$ python3 -q
>>> import numpy as np
>>> np.set_printoptions(suppress=True, linewidth=140)
>>> rnd = lambda a: np.round(a, 2) + 0
>>> mat = np.load("case9.npy")
>>> print(rnd(mat))
[[-19.34  -0.21   2.57  10.19   0.2    2.57 -17.14  -4.22 -28.69]
 [-17.79  -0.26   2.19   9.51   0.56   2.19 -15.98  -3.49 -26.61]
 [-13.4   -0.45   1.1    7.49   1.41   1.1  -12.65  -1.58 -20.71]
 [-13.25  -0.46   1.06   7.42   1.43   1.06 -12.54  -1.52 -20.51]
 [-10.87  -0.59   0.46   6.25   1.77   0.46 -10.71  -0.61 -17.26]
 [-10.5   -0.61   0.36   6.06   1.81   0.36 -10.42  -0.48 -16.75]
 [ -7.85  -0.79  -0.31   4.65   2.03  -0.31  -8.33   0.36 -13.07]
 [ -6.64  -0.87  -0.61   3.98   2.06  -0.61  -7.36   0.68 -11.37]
 [ -6.08  -0.92  -0.74   3.65   2.05  -0.74  -6.9    0.8  -10.56]
 [ -3.8   -1.09  -1.26   2.24   1.86  -1.26  -4.96   1.14  -7.22]
 [ -3.76  -1.09  -1.27   2.22   1.85  -1.27  -4.93   1.14  -7.17]
 [ -3.04  -1.14  -1.41   1.73   1.71  -1.41  -4.27   1.16  -6.06]
 [ -2.75  -1.16  -1.46   1.53   1.64  -1.46  -4.01   1.15  -5.61]
 [ -2.32  -1.18  -1.52   1.23   1.51  -1.52  -3.58   1.11  -4.91]
 [ -1.75  -1.18  -1.56   0.81   1.29  -1.56  -3.     1.01  -3.97]
 [ -1.19  -1.15  -1.54   0.39   1.    -1.54  -2.36   0.83  -2.98]
 [ -0.45  -0.9   -1.19  -0.13   0.41  -1.19  -1.27   0.38  -1.44]
 [ -0.36  -0.82  -1.08  -0.17   0.32  -1.08  -1.1    0.3   -1.22]
 [ -0.34  -0.8   -1.05  -0.18   0.3   -1.05  -1.05   0.28  -1.16]
 [ -0.17  -0.52  -0.67  -0.19   0.1   -0.67  -0.59   0.1   -0.62]
 [  0.43   1.67   1.95   1.11   0.58   1.95   1.44   0.61   1.4 ]
 [  2.71   6.08   6.38   4.64   4.52   6.38   5.2    5.     5.55]
 [  2.75   6.13   6.43   4.69   4.58   6.43   5.25   5.07   5.61]
 [  4.83   8.81   8.83   6.85   7.76   8.83   7.81   8.72   8.76]
 [  8.25  12.42  11.87   9.7   12.57  11.87  11.57  14.33  13.63]
 [ 13.55  17.18  15.6   13.35  19.54  15.6   16.96  22.57  20.92]
 [ 14.57  18.03  16.24  13.99  20.84  16.24  17.96  24.11  22.3 ]
 [ 18.47  21.11  18.51  16.28  25.69  18.51  21.71  29.91  27.53]
 [ 27.35  27.54  23.02  20.9   36.31  23.02  29.97  42.68  39.28]
 [ 31.75  30.52  25.02  22.98  41.42  25.02  33.97  48.87  45.06]]
>>> # column 5 repeats column 2
>>> r0, g = mat[13], mat[15]
>>> rnd(r0 @ g)
np.float64(34.74)
>>> p = (r0 @ g) / (r0 @ r0) * r0
>>> rnd(g - p)
array([ 0.32, -0.39, -0.55, -0.41,  0.01, -0.55, -0.03,  0.11,  0.22])
>>> rnd(np.linalg.norm(r0 + g) ** 2 + np.linalg.norm(r0 - g) ** 2)
np.float64(154.06)
>>> np.linalg.matrix_rank(np.outer(r0, g))
np.int64(1)
